$ python3 -q
>>> import numpy as np
>>> from numpy import linalg as LA
>>> np.set_printoptions(precision=2, suppress=True, linewidth=140, sign=" ")
>>> W0 = np.load("run13.npy")
>>> W0
array([[ 0,  0,  0,  0,  0,  1,  0,  0,  0],
       [ 0,  0,  0,  0,  1,  0,  0,  0,  0],
       [ 0,  0,  0,  0,  1,  0,  1,  0,  1],
       [ 0,  0,  0,  0,  0,  0,  0,  1,  1],
       [ 0,  1,  1,  0,  0,  0,  1,  1,  0],
       [ 1,  0,  0,  0,  0,  0,  0,  0,  0],
       [ 0,  0,  1,  0,  1,  0,  0,  0,  0],
       [ 0,  0,  0,  1,  1,  0,  0,  0,  0],
       [ 0,  0,  1,  1,  0,  0,  0,  0,  0]])
>>> Uu, sig, VT = LA.svd(W0)
>>> evecs = VT[:(sig > 1e-8).sum()]
>>> rng = np.random.default_rng(5833)
>>> x = W0[5] + -1 * W0[3] + rng.integers(2) * np.eye(9)[4]
>>> x
array([ 1.,  0.,  0.,  0.,  1.,  0.,  0., -1., -1.])
>>> np.diag(evecs.T @ evecs)
array([ 1.  ,  0.43,  1.  ,  1.  ,  1.  ,  1.  ,  0.86,  0.86,  0.86])
>>> LA.matrix_rank(np.vstack([W0, x]))
np.int64(8)
>>> np.round(LA.norm(x - evecs.T @ evecs @ x), 2)
np.float64(0.0)
>>> X = np.load("m.npy")
>>> X
array([[  0,   2,   2,  -1,   2,  -3,   2,   1,   1,  -3,  -2,   2],
       [ -2,  -2,   1,   0,   1,   2,   0,  -1,   2,   3,   2,  -2],
       [ -3,   1,  -3,  -2,  -3,  -1,   2,  -2,  -1,   1,   3,  -1],
       [ -1,   2,   0,  -1,   1,  -1,   0,  -1,   3,  -1,  -1,   2],
       [ -1,   3,  -3,  -1,   3,  -3,   1,  -2,  -1,   1,   1,  -1],
       [  0,   2,   1,   2,   0,   0,   2,  -2,   2,  -1,   3,   2],
       [  1,  -2,  -2,  -2,   0,   2,  -3,  -2,   1,  -2,  -1,   2],
       [  6,   8,  -1,  -1,  -1,  -9,   2,   4,  -5, -12,  -8,   8]])
>>> # rank 7
>>> Uu, sig, VT = LA.svd(X)
>>> sig.round(2) + 0
array([ 23.8 ,   8.94,   7.01,   6.31,   5.36,   3.7 ,   1.83,   0.  ])
>>> np.argmax(sig[:-1] / (sig[1:] + 1e-6)) + 1
np.int64(7)
>>> Y = Uu[:, :7] @ np.diag(sig[:7]) @ VT[:7]
>>> LA.matrix_rank(Y)
np.int64(7)
>>> np.round(LA.norm(X - Y, 2), 2), np.round(sig[7], 2)
(np.float64(0.0), np.float64(0.0))
>>> np.round(X @ LA.pinv(X) @ X, 2) + 0
array([[  0.,   2.,   2.,  -1.,   2.,  -3.,   2.,   1.,   1.,  -3.,  -2.,   2.],
       [ -2.,  -2.,   1.,   0.,   1.,   2.,   0.,  -1.,   2.,   3.,   2.,  -2.],
       [ -3.,   1.,  -3.,  -2.,  -3.,  -1.,   2.,  -2.,  -1.,   1.,   3.,  -1.],
       [ -1.,   2.,   0.,  -1.,   1.,  -1.,   0.,  -1.,   3.,  -1.,  -1.,   2.],
       [ -1.,   3.,  -3.,  -1.,   3.,  -3.,   1.,  -2.,  -1.,   1.,   1.,  -1.],
       [  0.,   2.,   1.,   2.,   0.,   0.,   2.,  -2.,   2.,  -1.,   3.,   2.],
       [  1.,  -2.,  -2.,  -2.,   0.,   2.,  -3.,  -2.,   1.,  -2.,  -1.,   2.],
       [  6.,   8.,  -1.,  -1.,  -1.,  -9.,   2.,   4.,  -5., -12.,  -8.,   8.]])
>>> J = np.load("mat.npy")
>>> J
array([[  6,   3,  12,  -5,  -3,  -4,  10,  -8,  10, -16,  -9,   0,   0,   3],
       [  3,   4,  15,   7,   1,  -2,   2,   1,  -2,  13,   6, -13,  -6,   6],
       [ 12,  15,   6,   3,   2,  -3,   6,   8,  -2,  -2,   6,   1,   1,   7],
       [ -5,   7,   3,  14,   0, -10, -17,   4, -15,  -6,  -7, -16,  -3,   6],
       [ -3,   1,   2,   0,  10,   4,  -1,   5,  12,   0,   5,   1,  -5,   2],
       [ -4,  -2,  -3, -10,   4,  -2,  -3,   2,   6,  -3, -17, -10,  -3,  10],
       [ 10,   2,   6, -17,  -1,  -3,  16,   4,   1,  -3,   1,   6,   1,   7],
       [ -8,   1,   8,   4,   5,   2,   4,  18,  -3,  -5,   6,   8,  -3,  -4],
       [ 10,  -2,  -2, -15,  12,   6,   1,  -3,  -6,   2,   9,   3,  -2,  12],
       [-16,  13,  -2,  -6,   0,  -3,  -3,  -5,   2,   8, -10,   6,  -7,   1],
       [ -9,   6,   6,  -7,   5, -17,   1,   6,   9, -10,   2,  -5,  -9, -10],
       [  0, -13,   1, -16,   1, -10,   6,   8,   3,   6,  -5,   0,  -4,   4],
       [  0,  -6,   1,  -3,  -5,  -3,   1,  -3,  -2,  -7,  -9,  -4,  -4,   1],
       [  3,   6,   7,   6,   2,  10,   7,  -4,  12,   1, -10,   4,   1, -12]])
>>> Y = np.array([[0, 3],
...     [-1, 2],
...     [-2, -3],
...     [1, 0],
...     [0, -2],
...     [-1, -2],
...     [-2, -3],
...     [1, -2],
...     [0, 2],
...     [2, 0],
...     [0, 2],
...     [-1, 2],
...     [-2, 1],
...     [-2, 3]])
>>> np.einsum("ik,kj->ij", J, Y)
array([[ -94,   -1],
       [  11,  -40],
       [ -46,   48],
       [  47,   -8],
       [   3,  -11],
       [  -2,  -21],
       [ -84,    6],
       [  -9, -101],
       [ -39,   45],
       [  11,    1],
       [  19,  -51],
       [  13,  -41],
       [  -5,  -27],
       [ -22,  -60]])
>>> LA.matrix_rank(np.vstack([J, Y.T]))
np.int64(14)
>>> np.einsum("ij->j", J)
array([ -1,  35,  60, -45,  33, -35,  30,  33,  25, -22, -32, -19, -43,  33])
>>> np.round(LA.eigvalsh(J).min(), 2)
np.float64(-41.41)
>>> np.all(LA.eigvalsh(J) > 0)
np.False_
>>> def softmax(z):
...     e = np.exp(z - z.max(axis=-1, keepdims=True))
...     return e / e.sum(axis=-1, keepdims=True)
... 
>>> np.round(softmax(J[5] + -3), 2) + 0
array([ 0.  ,  0.  ,  0.  ,  0.  ,  0.  ,  0.  ,  0.  ,  0.  ,  0.02,  0.  ,  0.  ,  0.  ,  0.  ,  0.98])
>>> np.round(softmax(10 * J[5]), 2) + 0
array([ 0.,  0.,  0.,  0.,  0.,  0.,  0.,  0.,  0.,  0.,  0.,  0.,  0.,  1.])
>>> softmax(J).sum(axis=1)
array([ 1.,  1.,  1.,  1.,  1.,  1.,  1.,  1.,  1.,  1.,  1.,  1.,  1.,  1.])
>>> att = J @ J.T / np.sqrt(14)
>>> softmax(att)[5] @ J
array([ -4.,  -2.,  -3., -10.,   4.,  -2.,  -3.,   2.,   6.,  -3., -17., -10.,  -3.,  10.])
>>> softmax(att).round(6).argmax(axis=1)
array([  0,   1,   2,   3,   4,   5,   6,   7,   8,   9,  10,  11,  12,  13])
>>> w, evecs = LA.eigh(J)
>>> (w > 1e-8).sum(), (w < -1e-8).sum()
(np.int64(7), np.int64(7))
>>> np.unique(w.round(6) + 0, return_counts=True)[1]
array([ 1,  1,  1,  1,  1,  1,  1,  1,  1,  1,  1,  1,  1,  1])
>>> mat = np.load("w.npy")
>>> mat
array([[  6,   1,   0,   0],
       [  9,   2,   0,   0],
       [  0,   0,   8,   8],
       [  0,   0,  20,  20],
       [  0,   0,   5,   5],
       [ 18,   5,   0,   0],
       [  0,   0,  29,  29],
       [ 24,   7,   0,   0],
       [  0,   0,  20,  20],
       [ 18,   5,   0,   0],
       [  9,   2,   0,   0],
       [  0,   0,  26,  26],
       [ 21,   6,   0,   0],
       [  0,   0,  20,  20],
       [ 18,   5,   0,   0],
       [  0,   0,  29,  29],
       [  0,   0,   8,   8],
       [  0,   0,  26,  26],
       [  0,   0,  26,  26],
       [  3,   0,   2,   2],
       [  0,   0,  20,  20],
       [  6,   1,   0,   0],
       [  9,   2,   0,   0],
       [ 27,   8,   0,   0],
       [  3,   0,   2,   2],
       [  6,   1,   0,   0],
       [  0,   0,  29,  29]])
>>> Y = mat + rng.integers(-2, 3, (27, 3)) @ rng.integers(-2, 3, (3, 4))
>>> Y
array([[ 7,  5, -2, -2],
       [ 9, -1,  1, -6],
       [ 2, -1,  7, 16],
       [ 1, -2, 20, 18],
       [ 6, -6,  3,  5],
       [12, 11,  2,  0],
       [ 5, -1, 26, 25],
       [24,  4,  1, -6],
       [ 1,  4, 18, 18],
       [22,  0, -1,  4],
       [12,  5, -3,  0],
       [-2,  4, 26, 30],
       [18,  6,  2, -6],
       [ 6, -3, 17, 20],
       [13,  6,  3,  4],
       [ 7, -2, 25, 27],
       [-1, -1,  9,  4],
       [-3,  0, 28, 32],
       [-1,  2, 26, 28],
       [ 2, -4,  4,  4],
       [ 0, -3, 21, 26],
       [ 8, -3,  0,  8],
       [11,  1, -1,  8],
       [29, 10, -2, -4],
       [ 5, -4,  2, 10],
       [ 8,  6, -3,  2],
       [-4,  8, 29, 25]])
>>> LA.matrix_rank(Y - mat, tol=1e-8)
np.int64(3)
>>> np.abs(Y - mat).sum(axis=1)
array([  9,  10,  12,   5,  14,  14,  13,  10,   9,  14,   9,  10,  11,  12,  13,  15,   7,  11,   5,   9,  10,  14,  12,  10,  14,  12,
        16])
>>> w, evecs = LA.eigh(W0)
>>> x = np.array([1, 3, 3, 1, 1, 3, 2, 2, 3])
>>> (np.sign(evecs[:, -1].round(6)) == np.sign(evecs[0, -1].round(6))).astype(int)
array([ 1,  0,  0,  0,  0,  1,  0,  0,  0])
>>> np.round(x @ W0 @ x / (x @ x), 2), round(float(w[0]), 2), round(w[-1], 2)
(np.float64(1.4), -1.92, np.float64(2.56))
>>> x @ W0 @ x
np.int64(66)
>>> np.round(LA.eigvalsh(W0[1:, 1:]), 2) + 0
array([-1.92, -1.72, -0.89,  0.  ,  0.  ,  0.78,  1.19,  2.56])
>>> np.abs(W0).sum(axis=1).max(), np.round(np.abs(w).max(), 2)
(np.int64(4), np.float64(2.56))
>>> Uu, sig, VT = LA.svd(mat)
>>> sig.round(2) + 0
array([ 112.36,   57.64,    1.89,    0.  ])
>>> Y = Uu[:, :3] @ np.diag(sig[:3]) @ VT[:3]
>>> Y.round(2) + 0
array([[  6.,   1.,   0.,   0.],
       [  9.,   2.,   0.,   0.],
       [  0.,   0.,   8.,   8.],
       [  0.,   0.,  20.,  20.],
       [  0.,   0.,   5.,   5.],
       [ 18.,   5.,   0.,   0.],
       [  0.,   0.,  29.,  29.],
       [ 24.,   7.,   0.,   0.],
       [  0.,   0.,  20.,  20.],
       [ 18.,   5.,   0.,   0.],
       [  9.,   2.,   0.,   0.],
       [  0.,   0.,  26.,  26.],
       [ 21.,   6.,   0.,   0.],
       [  0.,   0.,  20.,  20.],
       [ 18.,   5.,   0.,   0.],
       [  0.,   0.,  29.,  29.],
       [  0.,   0.,   8.,   8.],
       [  0.,   0.,  26.,  26.],
       [  0.,   0.,  26.,  26.],
       [  3.,   0.,   2.,   2.],
       [  0.,   0.,  20.,  20.],
       [  6.,   1.,   0.,   0.],
       [  9.,   2.,   0.,   0.],
       [ 27.,   8.,   0.,   0.],
       [  3.,   0.,   2.,   2.],
       [  6.,   1.,   0.,   0.],
       [  0.,   0.,  29.,  29.]])
>>> round(float(np.abs(mat - Y).max()), 2)
0.0
>>> t = np.radians(69)
>>> r_ = np.eye(4)
>>> r_[0, 0] = r_[3, 3] = np.cos(t)
>>> r_[0, 3], r_[3, 0] = -np.sin(t), np.sin(t)
>>> r_
array([[ 0.36,  0.  ,  0.  , -0.93],
       [ 0.  ,  1.  ,  0.  ,  0.  ],
       [ 0.  ,  0.  ,  1.  ,  0.  ],
       [ 0.93,  0.  ,  0.  ,  0.36]])
>>> Y = mat @ r_.T
>>> round(LA.det(r_), 2), np.round(np.trace(r_), 2)
(np.float64(1.0), np.float64(2.72))
>>> np.allclose(LA.norm(mat, axis=1), LA.norm(Y, axis=1))
True
>>> np.abs(Y - mat).max(axis=0)
array([ 27.07,   0.  ,   0.  ,  25.21])
>>> np.round(LA.svd(mat, compute_uv=False), 2) + 0, np.round(LA.svd(Y, compute_uv=False), 2) + 0
(array([ 112.36,   57.64,    1.89,    0.  ]), array([ 112.36,   57.64,    1.89,    0.  ]))
>>> np.allclose(mat @ mat.T, Y @ Y.T)
True
>>> D = LA.norm(mat[:, None] - mat[None], axis=-1)
>>> LA.norm(mat - mat.mean(axis=0), axis=1)
array([ 14.17,  14.36,   7.33,  15.68,   9.79,  18.5 ,  27.71,  23.08,  15.68,  18.5 ,  14.36,  23.62,  20.67,  15.68,  18.5 ,  27.71,
         7.33,  23.62,  23.62,  11.98,  15.68,  14.17,  14.36,  25.65,  11.98,  14.17,  27.71])
>>> D.shape
(27, 27)
>>> LA.norm(mat, axis=1)
array([  6.08,   9.22,  11.31,  28.28,   7.07,  18.68,  41.01,  25.  ,  28.28,  18.68,   9.22,  36.77,  21.84,  28.28,  18.68,  41.01,
        11.31,  36.77,  36.77,   4.12,  28.28,   6.08,   9.22,  28.16,   4.12,   6.08,  41.01])
>>> (D + 1e9 * np.eye(27)).round(6).argmin(axis=1)
array([ 21,  10,  16,   8,   2,   9,  15,  12,   3,   5,   1,  17,   5,   3,   5,   6,   2,  11,  11,  24,   3,   0,   1,   7,  19,   0,
         6])
>>> K = np.loadtxt("case6.csv", delimiter=",")
>>> K
array([[ 2.  , -0.06,  1.87, -0.38],
       [ 0.83,  1.02,  1.42,  0.79],
       [ 1.75, -3.6 , -0.55, -3.55],
       [ 0.36, -1.92, -0.84, -1.8 ],
       [ 2.14, -1.38,  1.19, -1.6 ],
       [ 2.61, -1.02,  1.86, -1.35],
       [-1.01,  2.52,  0.59,  2.45],
       [ 2.88, -2.46,  1.23, -2.7 ]])
>>> K.reshape(-1, 2)
array([[ 2.  , -0.06],
       [ 1.87, -0.38],
       [ 0.83,  1.02],
       [ 1.42,  0.79],
       [ 1.75, -3.6 ],
       [-0.55, -3.55],
       [ 0.36, -1.92],
       [-0.84, -1.8 ],
       [ 2.14, -1.38],
       [ 1.19, -1.6 ],
       [ 2.61, -1.02],
       [ 1.86, -1.35],
       [-1.01,  2.52],
       [ 0.59,  2.45],
       [ 2.88, -2.46],
       [ 1.23, -2.7 ]])
>>> K.reshape(2, -1)
array([[ 2.  , -0.06,  1.87, -0.38,  0.83,  1.02,  1.42,  0.79,  1.75, -3.6 , -0.55, -3.55,  0.36, -1.92, -0.84, -1.8 ],
       [ 2.14, -1.38,  1.19, -1.6 ,  2.61, -1.02,  1.86, -1.35, -1.01,  2.52,  0.59,  2.45,  2.88, -2.46,  1.23, -2.7 ]])
>>> K.reshape(8, 5)
Traceback (most recent call last):
  File "<python-input-79>", line 1, in <module>
    K.reshape(8, 5)
    ~~~~~~~~~^^^^^^
ValueError: cannot reshape array of size 32 into shape (8,5)
>>> t3 = K.reshape(8, 2, -1)
>>> t3.transpose(1, 0, 2)
array([[[ 2.  , -0.06],
        [ 0.83,  1.02],
        [ 1.75, -3.6 ],
        [ 0.36, -1.92],
        [ 2.14, -1.38],
        [ 2.61, -1.02],
        [-1.01,  2.52],
        [ 2.88, -2.46]],

       [[ 1.87, -0.38],
        [ 1.42,  0.79],
        [-0.55, -3.55],
        [-0.84, -1.8 ],
        [ 1.19, -1.6 ],
        [ 1.86, -1.35],
        [ 0.59,  2.45],
        [ 1.23, -2.7 ]]])
>>> np.einsum("ihd,jhd->hij", t3, t3).shape
(2, 8, 8)
>>> t3[:, 0]
array([[ 2.  , -0.06],
       [ 0.83,  1.02],
       [ 1.75, -3.6 ],
       [ 0.36, -1.92],
       [ 2.14, -1.38],
       [ 2.61, -1.02],
       [-1.01,  2.52],
       [ 2.88, -2.46]])
>>> np.allclose(K[:-1].T @ LA.lstsq(K[:-1].T, K[-1])[0], K[-1])
True
>>> try:
...     LA.inv(K)
... except LA.LinAlgError as e:
...     print(repr(e))
... 
LinAlgError('Last 2 dimensions of the array must be square')
>>> K @ LA.pinv(K) @ K
array([[ 2.  , -0.06,  1.87, -0.38],
       [ 0.83,  1.02,  1.42,  0.79],
       [ 1.75, -3.6 , -0.55, -3.55],
       [ 0.36, -1.92, -0.84, -1.8 ],
       [ 2.14, -1.38,  1.19, -1.6 ],
       [ 2.61, -1.02,  1.86, -1.35],
       [-1.01,  2.52,  0.59,  2.45],
       [ 2.88, -2.46,  1.23, -2.7 ]])
>>> Y = K / LA.norm(K, axis=1)
Traceback (most recent call last):
  File "<python-input-87>", line 1, in <module>
    Y = K / LA.norm(K, axis=1)
        ~~^~~~~~~~~~~~~~~~~~~~
ValueError: operands could not be broadcast together with shapes (8,4) (8,) 
>>> Y = K / LA.norm(K, axis=1, keepdims=True)
>>> cov = Y @ Y.T
>>> round(np.degrees(np.arccos(np.clip(cov[0, 1], -1, 1))), 2)
np.float64(46.84)
>>> cov[0]
array([ 1.  ,  0.68,  0.27, -0.01,  0.8 ,  0.93, -0.2 ,  0.69])
>>> LA.matrix_rank(K, rtol=0.1)
np.int64(2)
>>> Uu, sig, VT = LA.svd(K)
>>> np.argmax(sig[:-1] / (sig[1:] + 1e-6)) + 1
np.int64(2)
>>> sig.round(2) + 0
array([ 9.3 ,  4.76,  0.  ,  0.  ])
>>> Y = Uu[:, :2] @ np.diag(sig[:2]) @ VT[:2]
>>> round(np.abs(K - Y).max(), 2)
np.float64(0.0)
>>> LA.matrix_rank(K, rtol=0.05)
np.int64(2)
>>> np.round(LA.norm(K - Y) / LA.norm(K), 2)
np.float64(0.0)
